% python3 -q
>>> import numpy as np
>>> import numpy.linalg as la
>>> np.set_printoptions(precision=3, suppress=True, linewidth=140, legacy="1.25")
>>> M = np.loadtxt("x.csv", delimiter=",")
>>> print(M)
[[ 0.  0.  0.  0.  0.  0. -1.  0.  0.  0.  0.  0.  0.]
 [ 0.  0.  0.  0.  0.  0.  0.  0.  0.  0.  0.  0.  2.]
 [ 0.  0.  0.  0.  0.  0.  0.  0.  3.  0.  0.  0.  0.]
 [ 0.  0.  0.  0.  0.  0.  0.  0.  0.  0.  0. -2.  0.]
 [ 0.  0.  0.  0. -2.  0.  0.  0.  0.  0.  0.  0.  0.]
 [ 0.  0.  0.  0.  0.  0.  0.  0.  0.  0. -3.  0.  0.]
 [ 0.  0.  0.  0.  0.  1.  0.  0.  0.  0.  0.  0.  0.]
 [ 0.  0.  0.  0.  0.  0.  0.  0.  0.  0.  0.  0.  0.]
 [ 0.  0.  0. -2.  0.  0.  0.  0.  0.  0.  0.  0.  0.]
 [ 0.  0.  0.  0.  0.  0.  0.  0.  0.  0.  0.  0.  0.]
 [ 3.  0.  0.  0.  0.  0.  0.  0.  0.  0.  0.  0.  0.]
 [ 0.  0.  0.  0.  0.  0.  0.  3.  0.  0.  0.  0.  0.]
 [ 0.  0.  0.  0.  0.  0.  0.  0.  0. -3.  0.  0.  0.]]
>>> # columns 1 and 2 are equal
>>> Y = np.array([[0, 1, 2],
...     [3, 5, 1],
...     [4, 3, 4],
...     [0, 3, 1],
...     [4, 2, 0],
...     [4, 2, 4],
...     [4, 0, 2],
...     [3, 0, 4],
...     [1, 4, 2],
...     [0, 3, 3],
...     [2, 4, 1],
...     [1, 1, 5],
...     [1, 3, 5]])
>>> print(np.einsum("ij,ij->i", M, M))
[1. 4. 9. 4. 4. 9. 1. 0. 4. 0. 9. 9. 9.]
>>> print(M @ Y)
[[ -4.   0.  -2.]
 [  2.   6.  10.]
 [  3.  12.   6.]
 [ -2.  -2. -10.]
 [ -8.  -4.   0.]
 [ -6. -12.  -3.]
 [  4.   2.   4.]
 [  0.   0.   0.]
 [  0.  -6.  -2.]
 [  0.   0.   0.]
 [  0.   3.   6.]
 [  9.   0.  12.]
 [  0.  -9.  -9.]]
>>> Y @ M
Traceback (most recent call last):
  File "<python-input-9>", line 1, in <module>
    Y @ M
    ~~^~~
ValueError: matmul: Input operand 1 has a mismatch in its core dimension 0, with gufunc signature (n?,k),(k,m?)->(n?,m?) (size 13 is different from 3)
>>> print(la.matrix_rank(M @ Y))
3
>>> W0, _ = la.qr(np.array([[-0.2, -1.0, -0.4, -0.2, 0.2, 0.3, 0.3, 1.2, -1.4, 0.9],
...     [-1.0, -0.2, -1.7, 0.2, -0.5, 0.2, 0.5, 0.4, 0.6, -0.6],
...     [0.4, -1.4, -0.1, 0.6, 0.3, -2.2, 1.6, -1.2, 0.2, 0.1],
...     [1.2, -0.8, 0.4, 0.7, 0.1, -0.2, 1.2, 0.9, 0.7, 0.5],
...     [0.5, 0.0, -1.2, 0.6, 0.2, 0.1, 0.7, 1.5, 0.4, 0.6],
...     [0.5, 1.7, 0.1, -0.8, -1.4, -1.4, -0.2, 0.6, -1.1, 0.0],
...     [-0.4, 0.0, -0.8, -0.6, -0.5, 0.6, -1.8, -1.5, -0.5, -0.5],
...     [0.6, -0.4, -0.4, 2.4, -1.2, -0.1, 0.4, -0.4, 0.7, -0.1],
...     [-0.2, 0.2, -0.8, -0.1, 0.6, 0.8, -0.8, 0.6, -0.1, -0.2],
...     [0.0, -0.7, -0.5, 0.3, -0.9, 0.2, 1.9, -0.2, -1.2, -1.1]]))
>>> print(W0)
[[-0.104  0.385 -0.044 -0.299  0.134  0.166 -0.099 -0.764 -0.321  0.09 ]
 [-0.52   0.13  -0.494  0.135  0.125 -0.221  0.222 -0.182  0.523 -0.172]
 [ 0.208  0.502 -0.022 -0.167  0.041 -0.766 -0.168  0.194 -0.119 -0.086]
 [ 0.624  0.233 -0.045 -0.228 -0.001  0.293  0.036 -0.087  0.551 -0.323]
 [ 0.26  -0.028 -0.651 -0.146 -0.389  0.013  0.168  0.058 -0.086  0.544]
 [ 0.26  -0.664 -0.22  -0.245  0.45  -0.31   0.01  -0.23  -0.093 -0.151]
 [-0.208  0.022 -0.257 -0.295  0.293  0.255 -0.716  0.334  0.119  0.121]
 [ 0.312  0.116 -0.288  0.793  0.227  0.067 -0.283 -0.125 -0.156 -0.037]
 [-0.104 -0.064 -0.323 -0.087 -0.436  0.116 -0.107  0.072 -0.38  -0.713]
 [ 0.     0.262 -0.162 -0.091  0.531  0.267  0.528  0.387 -0.327 -0.087]]
>>> x = np.array([0, 1, 0, 0, 1, 0, 2, 2, 2, 2])
>>> print(np.round(la.inv(W0), 3) + 0)
[[-0.104 -0.52   0.208  0.624  0.26   0.26  -0.208  0.312 -0.104  0.   ]
 [ 0.385  0.13   0.502  0.233 -0.028 -0.664  0.022  0.116 -0.064  0.262]
 [-0.044 -0.494 -0.022 -0.045 -0.651 -0.22  -0.257 -0.288 -0.323 -0.162]
 [-0.299  0.135 -0.167 -0.228 -0.146 -0.245 -0.295  0.793 -0.087 -0.091]
 [ 0.134  0.125  0.041 -0.001 -0.389  0.45   0.293  0.227 -0.436  0.531]
 [ 0.166 -0.221 -0.766  0.293  0.013 -0.31   0.255  0.067  0.116  0.267]
 [-0.099  0.222 -0.168  0.036  0.168  0.01  -0.716 -0.283 -0.107  0.528]
 [-0.764 -0.182  0.194 -0.087  0.058 -0.23   0.334 -0.125  0.072  0.387]
 [-0.321  0.523 -0.119  0.551 -0.086 -0.093  0.119 -0.156 -0.38  -0.327]
 [ 0.09  -0.172 -0.086 -0.323  0.544 -0.151  0.121 -0.037 -0.713 -0.087]]
>>> print([p for p in range(1, 25) if np.allclose(la.matrix_power(W0, p), np.eye(10))])
[]
>>> print(10 - la.matrix_rank(W0 - np.eye(10), tol=1e-8))
1
